In [1]: import numpy as np

In [2]: np.set_printoptions(precision=3, suppress=True, linewidth=140, sign=" ")

In [3]: K = np.loadtxt("sample10.csv", delimiter=",")

In [4]: print(K)
[[-1.1  1.7 -1.4  0.9]
 [-0.3 -2.3  1.3  1.2]
 [ 0.3  0.3  0.7  0.2]
 [ 0.7 -1.  -1.2  0.7]
 [-1.   0.1 -0.6  0.2]
 [ 0.4 -0.5 -0.1  0.4]
 [ 0.9  0.2  1.3 -0.4]
 [ 0.5 -1.5 -0.6  0.5]
 [ 0.1 -1.1  0.2 -0.9]
 [ 0.1 -0.6  0.5  0.7]
 [ 0.6 -0.5  0.7  0.5]
 [ 1.1  0.2 -0.3 -0.3]
 [ 1.3  0.9  0.6  1. ]
 [-4.2  2.1 -4.2 -3.6]
 [-0.3  0.5  0.   0.9]
 [ 0.8 -1.1 -1.5 -0.8]
 [-1.3 -0.4  0.2  0.8]
 [-0.4  0.   0.8 -0.3]
 [ 0.   0.6  0.4 -0.6]
 [-0.1 -0.2  1.8  0.3]
 [-0.7 -1.7 -0.4  2. ]
 [-0.7 -1.   0.4  0.1]
 [ 0.3  0.7  0.1 -0.4]
 [ 1.   0.  -0.9  1.7]
 [ 0.4  0.7  0.6 -1.4]
 [ 0.4  1.  -0.4 -1.8]
 [-1.   2.5  0.2 -1.9]]

In [5]: rng = np.random.default_rng(3830)

In [6]: lab = rng.permutation(4)

In [7]: Y = K[:, lab] * rng.choice([-1, 1], 4)

In [8]: print(Y)
[[-1.4 -0.9 -1.1 -1.7]
 [ 1.3 -1.2 -0.3  2.3]
 [ 0.7 -0.2  0.3 -0.3]
 [-1.2 -0.7  0.7  1. ]
 [-0.6 -0.2 -1.  -0.1]
 [-0.1 -0.4  0.4  0.5]
 [ 1.3  0.4  0.9 -0.2]
 [-0.6 -0.5  0.5  1.5]
 [ 0.2  0.9  0.1  1.1]
 [ 0.5 -0.7  0.1  0.6]
 [ 0.7 -0.5  0.6  0.5]
 [-0.3  0.3  1.1 -0.2]
 [ 0.6 -1.   1.3 -0.9]
 [-4.2  3.6 -4.2 -2.1]
 [ 0.  -0.9 -0.3 -0.5]
 [-1.5  0.8  0.8  1.1]
 [ 0.2 -0.8 -1.3  0.4]
 [ 0.8  0.3 -0.4 -0. ]
 [ 0.4  0.6  0.  -0.6]
 [ 1.8 -0.3 -0.1  0.2]
 [-0.4 -2.  -0.7  1.7]
 [ 0.4 -0.1 -0.7  1. ]
 [ 0.1  0.4  0.3 -0.7]
 [-0.9 -1.7  1.  -0. ]
 [ 0.6  1.4  0.4 -0.7]
 [-0.4  1.8  0.4 -1. ]
 [ 0.2  1.9 -1.  -2.5]]

In [9]: left, _, vt = np.linalg.svd(K.T @ Y)

In [10]: np.round(np.linalg.lstsq(K, Y)[0], 3) + 0
Out[10]: 
array([[ 0.,  0.,  1.,  0.],
       [ 0.,  0.,  0., -1.],
       [ 1.,  0.,  0.,  0.],
       [ 0., -1.,  0.,  0.]])

In [11]: lab
Out[11]: array([ 2,  3,  0,  1])

In [12]: np.round(left @ vt, 3) + 0
Out[12]: 
array([[ 0.,  0.,  1.,  0.],
       [ 0.,  0.,  0., -1.],
       [ 1.,  0.,  0.,  0.],
       [ 0., -1.,  0.,  0.]])

In [13]: Ac = (Y - Y.mean(axis=0)) / Y.std(axis=0)

In [14]: Ac.std(axis=0)
Out[14]: array([ 1.,  1.,  1.,  1.])

In [15]: print(np.argwhere(np.abs(Ac) > 2))
[[  1   3]
 [ 13   0]
 [ 13   1]
 [ 13   2]
 [ 26   3]]

In [16]: coef = np.linalg.lstsq(np.delete(Ac, 1, axis=1), Ac[:, 1])[0]

In [17]: round(1 - np.var(Ac[:, 1] - np.delete(Ac, 1, axis=1) @ coef), 3)
Out[17]: np.float64(0.396)

In [18]: x0 = np.array([3, -2, -3, -6])

In [19]: target = K @ x0

In [20]: print(np.round(np.linalg.pinv(K) @ K, 3) + 0)
[[ 1.  0.  0.  0.]
 [ 0.  1.  0.  0.]
 [ 0.  0.  1.  0.]
 [ 0.  0.  0.  1.]]

In [21]: np.linalg.solve(K.T @ K, K.T @ target)
Out[21]: array([ 3., -2., -3., -6.])

In [22]: target = target + 0.05 * rng.normal(size=27)

In [23]: target
Out[23]: 
array([-7.862, -7.395, -2.961,  3.551, -2.567,  0.057,  0.832,  3.29 ,  7.304, -4.252, -2.261,  5.622, -5.694, 17.386, -7.289, 14.041,
       -8.473, -1.766,  1.176, -7.137, -9.509, -1.858,  1.604, -4.484,  6.487, 11.19 ,  2.724])

In [24]: coef, *_ = np.linalg.lstsq(K, target)

In [25]: np.round(K.T @ (target - K @ coef), 3) + 0
Out[25]: array([ 0.,  0.,  0.,  0.])

In [26]: [round(float(np.linalg.norm(np.linalg.solve(K.T @ K + lam * np.eye(4), K.T @ target))), 2) for lam in (0, 1, 10, 100)]
Out[26]: [7.63, 7.2, 4.86, 1.44]

In [27]: coef
Out[27]: array([ 3.015, -2.011, -3.014, -6.005])

In [28]: coef.round()
Out[28]: array([ 3., -2., -3., -6.])

In [29]: Q, V = np.linalg.qr(K[:, :2])[0], np.linalg.qr(K[:, 2:])[0]

In [30]: sigma = np.linalg.svd(Q.T @ V, compute_uv=False)

In [31]: sigma
Out[31]: array([ 0.673,  0.313])

In [32]: np.degrees(np.arccos(sigma.clip(0, 1)))
Out[32]: array([ 47.686,  71.761])

In [33]: round(float(np.linalg.norm(Q @ Q.T - V @ V.T, 2)), 3)
Out[33]: 0.95

In [34]: (sigma > 0.9).sum()
Out[34]: np.int64(0)

In [35]: D = np.linalg.norm(K[:, None] - K[None], axis=-1)

In [36]: np.unravel_index(D.round(6).argmax(), D.shape)
Out[36]: (np.int64(1), np.int64(13))

In [37]: D[:5, :5]
Out[37]: 
array([[ 0.   ,  4.901,  2.97 ,  3.257,  1.924],
       [ 4.901,  0.   ,  2.912,  3.032,  3.295],
       [ 2.97 ,  2.912,  0.   ,  2.39 ,  1.849],
       [ 3.257,  3.032,  2.39 ,  0.   ,  2.17 ],
       [ 1.924,  3.295,  1.849,  2.17 ,  0.   ]])

In [38]: print(np.flatnonzero(D[8] < D.mean() / 2))
[  8  21]

In [39]: D.mean(axis=1).argmax()
Out[39]: np.int64(13)
